% python3 -q
>>> import numpy as np
>>> np.set_printoptions(suppress=True, linewidth=140)
>>> X = np.load("w.npy")
>>> X
array([[0, 3, 0, 0, 0, 0],
       [0, 0, 1, 0, 0, 0],
       [0, 2, 0, 0, 0, 3],
       [2, 0, 0, 0, 2, 0],
       [2, 0, 2, 2, 0, 0]])
>>> rng = np.random.default_rng(86492)
>>> A2 = X + rng.integers(-2, 3, (5, 4)) @ rng.integers(-2, 3, (4, 6))
>>> A2
array([[-1,  6,  0,  0, -2, -1],
       [ 0, -4,  4,  1,  3,  1],
       [ 0, -3,  3,  0,  3,  5],
       [ 4, -2, -2,  2,  2,  2],
       [ 1, -1,  4,  4, -4,  5]])
>>> np.round(np.linalg.svd(A2 - X, compute_uv=False), 2) + 0
array([9.89, 7.13, 4.32, 1.24, 0.  ])
>>> np.linalg.matrix_rank(A2 - X, tol=1e-8)
np.int64(4)
>>> A2 - X
array([[-1,  3,  0,  0, -2, -1],
       [ 0, -4,  3,  1,  3,  1],
       [ 0, -5,  3,  0,  3,  2],
       [ 2, -2, -2,  2,  0,  2],
       [-1, -1,  2,  2, -4,  5]])
>>> mat = np.array([[-2.0, 1.0, 1.0, 1.0, 1.0],
...     [1.0, -2.0, 1.0, 1.0, 1.0],
...     [1.0, 1.0, -2.0, 1.0, 1.0],
...     [1.0, 1.0, 1.0, -2.0, 1.0],
...     [1.0, 1.0, 1.0, 1.0, -2.0]])
>>> mat
array([[-2.,  1.,  1.,  1.,  1.],
       [ 1., -2.,  1.,  1.,  1.],
       [ 1.,  1., -2.,  1.,  1.],
       [ 1.,  1.,  1., -2.,  1.],
       [ 1.,  1.,  1.,  1., -2.]])
>>> x0 = np.array([-3, 5, -7, -9, 3])
>>> target = mat @ x0
>>> coef, lr = np.zeros(5), 1 / np.linalg.norm(mat, 2) ** 2
>>> for i in range(8):
...     coef -= lr * mat.T @ (mat @ coef - target)
...     if i % 2 == 0: print(i, round(np.linalg.norm(mat @ coef - target), 2))
... 
0 5.47
2 1.69
4 0.52
6 0.16
>>> round(np.linalg.cond(mat), 2)
np.float64(1.5)
>>> w, vecs = np.linalg.eigh(mat)
>>> np.unique(w.round(6) + 0, return_counts=True)[1]
array([4, 1])
>>> np.round(vecs @ np.diag(w) @ vecs.T, 2)
array([[-2.,  1.,  1.,  1.,  1.],
       [ 1., -2.,  1.,  1.,  1.],
       [ 1.,  1., -2.,  1.,  1.],
       [ 1.,  1.,  1., -2.,  1.],
       [ 1.,  1.,  1.,  1., -2.]])
>>> np.round(vecs.T @ mat @ vecs, 2) + 0
array([[-3.,  0.,  0.,  0.,  0.],
       [ 0., -3.,  0.,  0.,  0.],
       [ 0.,  0., -3.,  0.,  0.],
       [ 0.,  0.,  0., -3.,  0.],
       [ 0.,  0.,  0.,  0.,  2.]])
>>> w.round(2)
array([-3., -3., -3., -3.,  2.])
>>> np.round(np.linalg.svd(mat, compute_uv=False), 2)
array([3., 3., 3., 3., 2.])
>>> round(w.sum(), 2), np.trace(mat)
(np.float64(-10.0), np.float64(-10.0))
>>> (w > 1e-8).sum(), (w < -1e-8).sum()
(np.int64(1), np.int64(4))
>>> th = np.radians(180)
>>> r_ = np.eye(5)
>>> r_[4, 4] = r_[2, 2] = np.cos(th)
>>> r_[4, 2], r_[2, 4] = -np.sin(th), np.sin(th)
>>> r_.round(2) + 0
array([[ 1.,  0.,  0.,  0.,  0.],
       [ 0.,  1.,  0.,  0.,  0.],
       [ 0.,  0., -1.,  0.,  0.],
       [ 0.,  0.,  0.,  1.,  0.],
       [ 0.,  0.,  0.,  0., -1.]])
>>> A2 = mat @ r_.T
>>> np.allclose(np.linalg.norm(mat, axis=1), np.linalg.norm(A2, axis=1))
True
>>> np.round(np.linalg.svd(mat, compute_uv=False), 2), np.round(np.linalg.svd(A2, compute_uv=False), 2)
(array([3., 3., 3., 3., 2.]), array([3., 3., 3., 3., 2.]))
>>> A2.round(2)
array([[-2.,  1., -1.,  1., -1.],
       [ 1., -2., -1.,  1., -1.],
       [ 1.,  1.,  2.,  1., -1.],
       [ 1.,  1., -1., -2., -1.],
       [ 1.,  1., -1.,  1.,  2.]])
